% python3 -q
>>> import numpy as np
>>> np.set_printoptions(suppress=True, linewidth=100)
>>> X = np.load("run18.npy")
>>> X
array([[0, 3, 5, 3, 3, 5, 1],
       [0, 0, 5, 4, 2, 2, 0],
       [0, 0, 0, 4, 3, 5, 1],
       [0, 0, 0, 0, 5, 5, 3],
       [0, 0, 0, 0, 0, 0, 4],
       [0, 0, 0, 0, 0, 0, 2],
       [0, 0, 0, 0, 0, 0, 0]])
>>> Uu, s, vt = np.linalg.svd(X)
>>> V = vt[:(s > 1e-8).sum()]
>>> rng = np.random.default_rng(3990)
>>> vec = X[4] + -3 * X[1] + rng.integers(2) * np.eye(7)[4]
>>> vec
array([  0.,   0., -15., -12.,  -6.,  -6.,   4.])
>>> np.round(np.diag(V.T @ V), 2)
array([0.  , 0.78, 0.95, 0.92, 0.68, 0.68, 1.  ])
>>> r = np.linalg.matrix_rank(X)
>>> r
np.int64(5)
>>> ns = np.linalg.svd(X)[2][r:].T
>>> ns.shape
(7, 2)
>>> np.round(ns @ ns.T, 2) + 0
array([[ 1.  ,  0.  ,  0.  ,  0.  ,  0.  ,  0.  ,  0.  ],
       [ 0.  ,  0.22, -0.11,  0.13,  0.27, -0.27,  0.  ],
       [ 0.  , -0.11,  0.05, -0.06, -0.13,  0.13,  0.  ],
       [ 0.  ,  0.13, -0.06,  0.08,  0.16, -0.16,  0.  ],
       [ 0.  ,  0.27, -0.13,  0.16,  0.32, -0.32,  0.  ],
       [ 0.  , -0.27,  0.13, -0.16, -0.32,  0.32,  0.  ],
       [ 0.  ,  0.  ,  0.  ,  0.  ,  0.  ,  0.  ,  0.  ]])
>>> [int(np.linalg.matrix_rank(X[:, :j + 1])) for j in range(7)]
[0, 1, 2, 3, 4, 4, 5]
>>> [int(np.linalg.matrix_rank(np.delete(X, i, axis=0))) for i in range(7)]
[4, 4, 4, 4, 5, 5, 5]
>>> np.linalg.matrix_rank(X.T @ X), np.linalg.matrix_rank(X @ X.T)
(np.int64(5), np.int64(5))
>>> np.linalg.cond(X) > 100
np.True_
>>> np.round(np.linalg.norm(X, 2) / np.linalg.norm(X), 2)
np.float64(0.84)
>>> np.allclose(X[:-1].T @ np.linalg.lstsq(X[:-1].T, X[-1])[0], X[-1])
True
>>> np.round(np.trace(np.linalg.pinv(X) @ X), 2)
np.float64(5.0)
>>> np.linalg.lstsq(X[:-1].T, X[-1])[2]
np.int32(5)
>>> np.abs(np.diag(np.linalg.qr(X)[1])) > 1e-9
array([False, False, False, False, False, False, False])
>>> np.round(X @ np.linalg.pinv(X) @ X, 2) + 0
array([[0., 3., 5., 3., 3., 5., 1.],
       [0., 0., 5., 4., 2., 2., 0.],
       [0., 0., 0., 4., 3., 5., 1.],
       [0., 0., 0., 0., 5., 5., 3.],
       [0., 0., 0., 0., 0., 0., 4.],
       [0., 0., 0., 0., 0., 0., 2.],
       [0., 0., 0., 0., 0., 0., 0.]])
>>> F = np.array([[29.0, 0.0, 35.0, 20.0, 20.0, 10.0, 0.0],
...     [0.0, 4.0, 0.0, 0.0, 0.0, 0.0, 0.0],
...     [35.0, 0.0, 53.0, 28.0, 28.0, 14.0, 0.0],
...     [20.0, 0.0, 28.0, 20.0, 16.0, 8.0, 0.0],
...     [20.0, 0.0, 28.0, 16.0, 20.0, 8.0, 0.0],
...     [10.0, 0.0, 14.0, 8.0, 8.0, 8.0, 0.0],
...     [0.0, 0.0, 0.0, 0.0, 0.0, 0.0, 4.0]])
>>> B = F / np.linalg.norm(F, axis=1, keepdims=True)
>>> gram = B @ B.T
>>> np.round(np.linalg.norm(B, axis=1), 2)
array([1., 1., 1., 1., 1., 1., 1.])
>>> np.degrees(np.arccos(np.clip(gram[5, 6], -1, 1)))
np.float64(90.0)
>>> (gram - 2 * np.eye(7)).round(6).argmax(axis=1)
array([2, 0, 0, 2, 2, 2, 0])
>>> np.round(np.abs(np.linalg.svd(F)[2][-1]), 2)
array([0.  , 0.2 , 0.38, 0.31, 0.64, 0.56, 0.  ])
>>> np.linalg.cond(F) > 100
np.False_
>>> np.round(np.linalg.norm(F, 2) / np.linalg.norm(F), 2)
np.float64(1.0)
>>> [round(float(x), 2) for x in np.linalg.svd(F, compute_uv=False)[:3]]
[114.0, 4.0, 4.0]
>>> np.linalg.matrix_rank(F, rtol=0.1)
np.int64(1)
>>> Uu, s, vt = np.linalg.svd(F)
>>> np.argmax(s[:-1] / (s[1:] + 1e-6)) + 1
np.int64(1)
>>> B = Uu[:, :1] @ np.diag(s[:1]) @ vt[:1]
>>> np.linalg.matrix_rank(F, rtol=0.05)
np.int64(1)
>>> np.linalg.matrix_rank(B)
np.int64(1)
>>> round(np.linalg.norm(F - B, 2), 2), round(s[1], 2)
(np.float64(4.0), np.float64(4.0))
>>> np.round(np.linalg.matrix_power(F, 2), 2)
array([[2966.,    0., 4130., 2360., 2360., 1180.,    0.],
       [   0.,   16.,    0.,    0.,    0.,    0.,    0.],
       [4130.,    0., 5798., 3304., 3304., 1652.,    0.],
       [2360.,    0., 3304., 1904., 1888.,  944.,    0.],
       [2360.,    0., 3304., 1888., 1904.,  944.,    0.],
       [1180.,    0., 1652.,  944.,  944.,  488.,    0.],
       [   0.,    0.,    0.,    0.,    0.,    0.,   16.]])
>>> np.linalg.determinant(F)
Traceback (most recent call last):
  File "<python-input-43>", line 1, in <module>
    np.linalg.determinant(F)
    ^^^^^^^^^^^^^^^^^^^^^
AttributeError: module 'numpy.linalg' has no attribute 'determinant'
>>> F @ F
array([[2966.,    0., 4130., 2360., 2360., 1180.,    0.],
       [   0.,   16.,    0.,    0.,    0.,    0.,    0.],
       [4130.,    0., 5798., 3304., 3304., 1652.,    0.],
       [2360.,    0., 3304., 1904., 1888.,  944.,    0.],
       [2360.,    0., 3304., 1888., 1904.,  944.,    0.],
       [1180.,    0., 1652.,  944.,  944.,  488.,    0.],
       [   0.,    0.,    0.,    0.,    0.,    0.,   16.]])
>>> np.round(np.linalg.det(F), 2)
np.float64(466944.0)
>>> assert F == F.T
Traceback (most recent call last):
  File "<python-input-46>", line 1, in <module>
    assert F == F.T
           ^^^^^^^^
ValueError: The truth value of an array with more than one element is ambiguous. Use a.any() or a.all()
>>> (F + F.T) / 2
array([[29.,  0., 35., 20., 20., 10.,  0.],
       [ 0.,  4.,  0.,  0.,  0.,  0.,  0.],
       [35.,  0., 53., 28., 28., 14.,  0.],
       [20.,  0., 28., 20., 16.,  8.,  0.],
       [20.,  0., 28., 16., 20.,  8.,  0.],
       [10.,  0., 14.,  8.,  8.,  8.,  0.],
       [ 0.,  0.,  0.,  0.,  0.,  0.,  4.]])
